$ ipython --no-banner

In [1]: import numpy as np

In [2]: from numpy import linalg as LA

In [3]: np.set_printoptions(precision=1, suppress=True, linewidth=160)

In [4]: F = np.loadtxt("run19.csv", delimiter=",")

In [5]: print(F.round(1) + 0)
[[-0.2  4.3  0.1  2.5  0.5]
 [-0.2  4.7 -0.2  1.7  0.4]
 [ 0.2 -4.9  0.8  0.1 -0.2]
 [-0.2  3.2  0.6  3.7  0.6]
 [ 0.2 -4.9  0.9  0.3 -0.2]
 [-0.1  4.7 -1.2 -1.3  0.1]
 [ 0.1 -4.   1.4  2.6  0.1]
 [ 0.1 -2.  -1.  -4.4 -0.6]
 [ 0.2 -4.9  0.5 -1.  -0.4]
 [ 0.1 -3.  -0.7 -3.9 -0.6]
 [ 0.2 -3.7 -0.4 -3.3 -0.6]
 [ 0.  -1.4  1.6  4.5  0.4]
 [ 0.2 -4.  -0.2 -2.9 -0.5]]

In [6]: D = LA.norm(F[:, None] - F[None], axis=-1)

In [7]: print(LA.norm(F - F.mean(axis=0), axis=1))
[6.1 6.2 3.8 5.9 3.8 6.2 4.1 4.6 3.8 4.3 4.1 4.9 4. ]

In [8]: print(np.unravel_index(D.round(6).argmax(), D.shape))
(np.int64(3), np.int64(9))

In [9]: print(D.mean(axis=1).argmax())
5

In [10]: print(D.shape)
(13, 13)

In [11]: print((D + 1e9 * np.eye(13)).round(6).argmin(axis=1))
[ 1  0  4  0  2  1  4  9  2 10 12  6 10]

In [12]: print(LA.matrix_rank(D ** 2))
3

In [13]: print(D[1].round(6).argsort(kind="stable")[:4])
[1 0 3 5]

In [14]: gram = np.cov(F, rowvar=False)

In [15]: print(np.argsort(-F.std(axis=0).round(6), kind="stable"))
[1 3 2 4 0]

In [16]: print(np.argwhere(np.triu(np.abs(np.corrcoef(F.T)) > 0.8, 1)))
[[0 1]
 [0 4]
 [3 4]]

In [17]: print(np.round(LA.eigvalsh(gram)[::-1], 1) + 0)
[17.9  7.5  0.   0.   0. ]

In [18]: print(np.polyfit(F[:, 4], F[:, 3], 1))
[6.1 0.4]

In [19]: def softmax(z):
    ...:     e = np.exp(z - z.max(axis=-1, keepdims=True))
    ...:     return e / e.sum(axis=-1, keepdims=True)
    ...: 

In [20]: print(np.round(softmax(F[9]), 1) + 0)
[0.5 0.  0.2 0.  0.2]

In [21]: scores = F @ F.T / np.sqrt(5)

In [22]: print(softmax(scores).round(6).argmax(axis=1))
[ 0  1  2  3  4  5  6  7  8  9 10 11 12]

In [23]: rank = LA.matrix_rank(F)

In [24]: print(rank)
2

In [25]: ns = LA.svd(F)[2][rank:].T

In [26]: print([int(LA.matrix_rank(F[:, :j + 1])) for j in range(5)])
[1, 2, 2, 2, 2]

In [27]: print(LA.matrix_rank(F.T @ F), LA.matrix_rank(F @ F.T))
2 2

In [28]: print(np.round(ns @ ns.T, 1) + 0)
[[ 1.   0.   0.   0.   0. ]
 [ 0.   0.   0.1  0.  -0.1]
 [ 0.   0.1  0.9 -0.3  0. ]
 [ 0.   0.  -0.3  0.1 -0.1]
 [ 0.  -0.1  0.  -0.1  1. ]]

In [29]: print([int(LA.matrix_rank(F[:i])) for i in range(1, len(F) + 1)])
[1, 2, 2, 2, 2, 2, 2, 2, 2, 2, 2, 2, 2]

In [30]: print([int(LA.matrix_rank(np.delete(F, i, axis=0))) for i in range(13)])
[2, 2, 2, 2, 2, 2, 2, 2, 2, 2, 2, 2, 2]
